% python3 -q
>>> import numpy as np
>>> import numpy.linalg as la
>>> np.set_printoptions(precision=2, suppress=True, linewidth=160, legacy="1.25")
>>> rnd = lambda a: np.round(a, 2) + 0
>>> feats = np.loadtxt("dump.csv", delimiter=",")
>>> feats
array([[0., 0., 0., 0., 0.],
       [0., 0., 0., 0., 1.],
       [0., 0., 0., 0., 1.],
       [0., 0., 0., 0., 0.],
       [0., 1., 1., 0., 0.]])
>>> rank = la.matrix_rank(feats)
>>> rank
2
>>> ns = la.svd(feats)[2][rank:].T
>>> ns.shape
(5, 3)
>>> print(la.matrix_rank(feats.T @ feats), la.matrix_rank(feats @ feats.T))
2 2
>>> [int(la.matrix_rank(feats[:, :j + 1])) for j in range(5)]
[0, 1, 1, 1, 2]
>>> feats @ ns
array([[0., 0., 0.],
       [0., 0., 0.],
       [0., 0., 0.],
       [0., 0., 0.],
       [0., 0., 0.]])
>>> hat = np.triu(np.array([[-1, 6, 1, 7, 9],
...     [-3, 0, -4, -4, 3],
...     [-5, -3, 7, 1, -7],
...     [6, -3, -8, -5, 1],
...     [-9, -7, 4, 1, -2]]), 1) + np.eye(5)
>>> B = hat @ feats @ la.inv(hat)
>>> print(np.trace(B), np.trace(feats))
0.0 0.0
>>> hat @ feats - feats @ hat
array([[ 0.,  9.,  9.,  0.,  7.],
       [ 0.,  3.,  3.,  0., -4.],
       [ 0., -7., -7.,  0.,  0.],
       [ 0.,  1.,  1.,  0.,  0.],
       [ 0.,  0.,  4.,  3.,  4.]])
>>> w, vecs = la.eigh(feats)
>>> x = np.array([-5, 1, 4, -3, 5])
>>> print(np.abs(feats).sum(axis=1).max(), rnd(np.abs(w).max()))
2.0 1.41
>>> print(rnd(x @ feats @ x / (x @ x)), rnd(w[0]), rnd(w[-1]))
0.66 -1.41 1.41
>>> rnd(vecs * np.abs(w) @ vecs.T)
array([[0.  , 0.  , 0.  , 0.  , 0.  ],
       [0.  , 0.71, 0.71, 0.  , 0.  ],
       [0.  , 0.71, 0.71, 0.  , 0.  ],
       [0.  , 0.  , 0.  , 0.  , 0.  ],
       [0.  , 0.  , 0.  , 0.  , 1.41]])
>>> print(rnd(vecs * np.maximum(w, 0) @ vecs.T))
[[0.   0.   0.   0.   0.  ]
 [0.   0.35 0.35 0.   0.5 ]
 [0.   0.35 0.35 0.   0.5 ]
 [0.   0.   0.   0.   0.  ]
 [0.   0.5  0.5  0.   0.71]]
>>> print((np.sign(vecs[:, -1].round(6)) == np.sign(vecs[0, -1].round(6))).astype(int))
[1 0 0 1 0]
